% python3 -q
>>> import numpy as np
>>> from numpy import linalg as LA
>>> np.set_printoptions(precision=1, suppress=True, linewidth=120, floatmode="fixed")
>>> m1 = np.loadtxt("run3.csv", delimiter=",")
>>> print(m1)
[[9.0 4.0 0.0 4.0]
 [4.0 9.0 0.0 4.0]
 [0.0 0.0 5.0 0.0]
 [4.0 4.0 0.0 9.0]]
>>> # symmetric, so the eigenvalues are real
>>> vals, evecs = LA.eigh(m1)
>>> x0 = np.array([6, -6, -8, 0])
>>> print(np.abs(m1).sum(axis=1).max(), round(float(np.abs(vals).max()), 1))
17.0 17.0
>>> print((np.sign(evecs[:, -1].round(6)) == np.sign(evecs[0, -1].round(6))).astype(int))
[1 1 0 1]
>>> x0 = np.array([0, 1, 0, 0])
>>> rhs = m1 @ x0
>>> print(rhs)
[4.0 9.0 0.0 4.0]
>>> print(np.round(LA.solve(m1, rhs + m1[:, 2]), 1) + 0)
[0.0 1.0 1.0 0.0]
>>> print(np.round(LA.solve(m1, rhs), 1) + 0)
[0.0 1.0 0.0 0.0]
>>> print(LA.solve(m1.T, m1[3]))
[0.0 0.0 0.0 1.0]
>>> M = np.load("x.npy")
>>> print(M)
[[-4 -2 -4 -2]
 [-1  1 -1  1]
 [-4 -2 -4 -2]
 [-1  1 -1  1]]
>>> # row 2 repeats row 0
>>> f = np.array([-9, 1])
>>> print(np.array([np.convolve(row, f, "same") for row in M]))
[[ 36  14  34  14]
 [  9 -10  10 -10]
 [ 36  14  34  14]
 [  9 -10  10 -10]]
>>> out = np.array([[4, 5, -3], [-5, 4, 3], [0, 1, -3], [-2, -2, -1]])
>>> print(np.vstack([m1, out.T]).shape)
(7, 4)
>>> print(LA.matrix_rank(m1 @ out))
3
>>> print(out.T @ m1.T)
[[  8.0 -37.0   0.0 -22.0]
 [ 53.0  48.0   5.0  18.0]
 [-19.0  11.0 -15.0  -9.0]]
>>> print(np.einsum("ij,ij->i", m1, m1))
[113.0 113.0  25.0 113.0]
>>> print(m1 @ out)
[[  8.0  53.0 -19.0]
 [-37.0  48.0  11.0]
 [  0.0   5.0 -15.0]
 [-22.0  18.0  -9.0]]
>>> print(LA.matrix_rank(np.vstack([m1, out.T])))
4
>>> print(np.einsum("ik,kj->ij", m1, out))
[[  8.0  53.0 -19.0]
 [-37.0  48.0  11.0]
 [  0.0   5.0 -15.0]
 [-22.0  18.0  -9.0]]
>>> print(np.einsum("ik,kj->ji", m1, out))
[[  8.0 -37.0   0.0 -22.0]
 [ 53.0  48.0   5.0  18.0]
 [-19.0  11.0 -15.0  -9.0]]
